$ python3 -q
>>> import numpy as np
>>> import numpy.linalg as la
>>> np.set_printoptions(precision=3, suppress=True, linewidth=100)
>>> X = np.diag(np.array([3, 3, 0, 2, 1, 0, 2, 1, 2, 2])) + 5 * np.eye(10, k=1) + 5 * np.eye(10, k=-1)
>>> print(X)
[[3. 5. 0. 0. 0. 0. 0. 0. 0. 0.]
 [5. 3. 5. 0. 0. 0. 0. 0. 0. 0.]
 [0. 5. 0. 5. 0. 0. 0. 0. 0. 0.]
 [0. 0. 5. 2. 5. 0. 0. 0. 0. 0.]
 [0. 0. 0. 5. 1. 5. 0. 0. 0. 0.]
 [0. 0. 0. 0. 5. 0. 5. 0. 0. 0.]
 [0. 0. 0. 0. 0. 5. 2. 5. 0. 0.]
 [0. 0. 0. 0. 0. 0. 5. 1. 5. 0.]
 [0. 0. 0. 0. 0. 0. 0. 5. 2. 5.]
 [0. 0. 0. 0. 0. 0. 0. 0. 5. 2.]]
>>> # equal to its transpose
>>> M2 = la.inv(X)
>>> print(np.round(la.det(X) * la.det(M2), 3))
1.0
>>> print((np.abs(M2) > 1e-9).astype(int))
[[1 1 1 1 1 1 1 1 1 1]
 [1 1 1 1 1 1 1 1 1 1]
 [1 1 1 1 1 1 1 1 1 1]
 [1 1 1 1 1 1 1 1 1 1]
 [1 1 1 1 1 1 1 1 1 1]
 [1 1 1 1 1 1 1 1 1 1]
 [1 1 1 1 1 1 1 1 1 1]
 [1 1 1 1 1 1 1 1 1 1]
 [1 1 1 1 1 1 1 1 1 1]
 [1 1 1 1 1 1 1 1 1 1]]
>>> J = np.loadtxt("x.csv", delimiter=",")
>>> print(J)
[[  0.  -1.  -2.   3.   3.   0.  -2.  -1.  -2.   2.   2.   3.]
 [  0.  -2.  -4.   6.   6.   0.  -4.  -2.  -4.   4.   4.   6.]
 [  0.  -5. -10.  15.  15.   0. -10.  -5. -10.  10.  10.  15.]
 [  0.   4.   8. -12. -12.   0.   8.   4.   8.  -8.  -8. -12.]
 [  0.  -1.  -2.   3.   3.   0.  -2.  -1.  -2.   2.   2.   3.]
 [  0.  -3.  -6.   9.   9.   0.  -6.  -3.  -6.   6.   6.   9.]
 [  0.   4.   8. -12. -12.   0.   8.   4.   8.  -8.  -8. -12.]
 [  0.  -2.  -4.   6.   6.   0.  -4.  -2.  -4.   4.   4.   6.]
 [  0.   0.   0.   0.   0.   0.   0.   0.   0.   0.   0.   0.]
 [  0.   5.  10. -15. -15.   0.  10.   5.  10. -10. -10. -15.]
 [  0.   3.   6.  -9.  -9.   0.   6.   3.   6.  -6.  -6.  -9.]
 [  0.   2.   4.  -6.  -6.   0.   4.   2.   4.  -4.  -4.  -6.]
 [  0.   1.   2.  -3.  -3.   0.   2.   1.   2.  -2.  -2.  -3.]
 [  0.   5.  10. -15. -15.   0.  10.   5.  10. -10. -10. -15.]]
>>> print(np.argsort(-la.norm(J, axis=0).round(6), kind="stable")[:3])
[ 3  4 11]
>>> print(la.cond(J) > 100)
True
>>> print(la.matrix_rank(J, rtol=0.1))
1
>>> arr = np.loadtxt("arr.csv", delimiter=",")
>>> print(arr)
[[  7.  -4.  -7.  -5.  -3.  11.  -6.   8.   1.   9.   7.   6.  -6.]
 [  3.  -8. -11.  -9.  -7.   7. -10.   4.  -3.   5.   3.   2. -10.]
 [  6.  -5.  -8.  -6.  -4.  10.  -7.   7.   0.   8.   6.   5.  -7.]
 [  4.  -7. -10.  -8.  -6.   8.  -9.   5.  -2.   6.   4.   3.  -9.]
 [  6.  -5.  -8.  -6.  -4.  10.  -7.   7.   0.   8.   6.   5.  -7.]
 [  6.  -5.  -8.  -6.  -4.  10.  -7.   7.   0.   8.   6.   5.  -7.]]
>>> print(la.norm(arr, axis=0))
[13.491 14.283 21.494 16.673 11.916 23.108 19.079 15.875  3.742 18.276 13.491 11.136 19.079]
>>> print(round(float(la.norm(arr[5] - arr[2])), 3))
0.0
>>> print(round(la.norm(arr) ** 2 / la.norm(arr, 2) ** 2, 3))
1.045
>>> m1 = np.loadtxt("run15.csv", delimiter=",")
>>> print(m1)
[[ -2.505  -1.474  -1.773]
 [ -0.454  -0.474  -3.799]
 [  3.829  -1.971  -4.443]
 [ -1.006  -4.014   0.017]
 [  2.306  -1.411  -4.242]
 [  3.231  -6.891   0.775]
 [ -2.531  -0.91   -2.325]
 [  1.335  -0.42   -4.747]
 [  1.625  -3.365  -1.947]
 [  2.568  -0.308  -5.476]
 [  0.16    1.275  -5.855]
 [  0.687   0.273  -5.116]
 [ -1.6    -4.759   1.059]
 [  2.086  -6.271   0.728]
 [  0.211   2.921  -7.526]
 [  0.841  -1.746  -3.175]
 [  3.349  -2.363  -3.812]
 [ -2.346  -0.122  -3.205]
 [  4.358  -4.107  -2.572]
 [ -0.825   2.618  -6.706]
 [  0.199  -5.121   0.522]
 [  1.103  -5.316   0.265]
 [  0.679  -4.003  -0.836]
 [  2.17   -2.965  -2.62 ]
 [  1.517  -1.778  -3.481]
 [  3.556  -6.609   0.331]
 [ -1.219  -1.785  -2.106]
 [  3.442  -3.22   -3.001]
 [  0.207  -2.305  -2.298]
 [  4.573  -4.929  -1.857]
 [  1.596  -6.889   1.591]
 [ -0.307  -6.077   1.73 ]
 [ -0.13    1.729  -6.164]
 [  1.218 -10.534   5.425]
 [  4.166  -3.036  -3.547]
 [ -0.892  -2.146  -1.908]]
>>> rng = np.random.default_rng(928)
>>> z = rng.permutation(3)
>>> M2 = m1[:, z] * rng.choice([-1, 1], 3)
>>> print(M2)
[[ 1.773  1.474  2.505]
 [ 3.799  0.474  0.454]
 [ 4.443  1.971 -3.829]
 [-0.017  4.014  1.006]
 [ 4.242  1.411 -2.306]
 [-0.775  6.891 -3.231]
 [ 2.325  0.91   2.531]
 [ 4.747  0.42  -1.335]
 [ 1.947  3.365 -1.625]
 [ 5.476  0.308 -2.568]
 [ 5.855 -1.275 -0.16 ]
 [ 5.116 -0.273 -0.687]
 [-1.059  4.759  1.6  ]
 [-0.728  6.271 -2.086]
 [ 7.526 -2.921 -0.211]
 [ 3.175  1.746 -0.841]
 [ 3.812  2.363 -3.349]
 [ 3.205  0.122  2.346]
 [ 2.572  4.107 -4.358]
 [ 6.706 -2.618  0.825]
 [-0.522  5.121 -0.199]
 [-0.265  5.316 -1.103]
 [ 0.836  4.003 -0.679]
 [ 2.62   2.965 -2.17 ]
 [ 3.481  1.778 -1.517]
 [-0.331  6.609 -3.556]
 [ 2.106  1.785  1.219]
 [ 3.001  3.22  -3.442]
 [ 2.298  2.305 -0.207]
 [ 1.857  4.929 -4.573]
 [-1.591  6.889 -1.596]
 [-1.73   6.077  0.307]
 [ 6.164 -1.729  0.13 ]
 [-5.425 10.534 -1.218]
 [ 3.547  3.036 -4.166]
 [ 1.908  2.146  0.892]]
>>> Uu, _, Vh = la.svd(m1.T @ M2)
>>> print(np.round(la.lstsq(m1, M2)[0], 3) + 0)
[[ 0.  0. -1.]
 [ 0. -1.  0.]
 [-1.  0.  0.]]
>>> print(np.round(Uu @ Vh, 3) + 0)
[[ 0.  0. -1.]
 [ 0. -1.  0.]
 [-1.  0.  0.]]
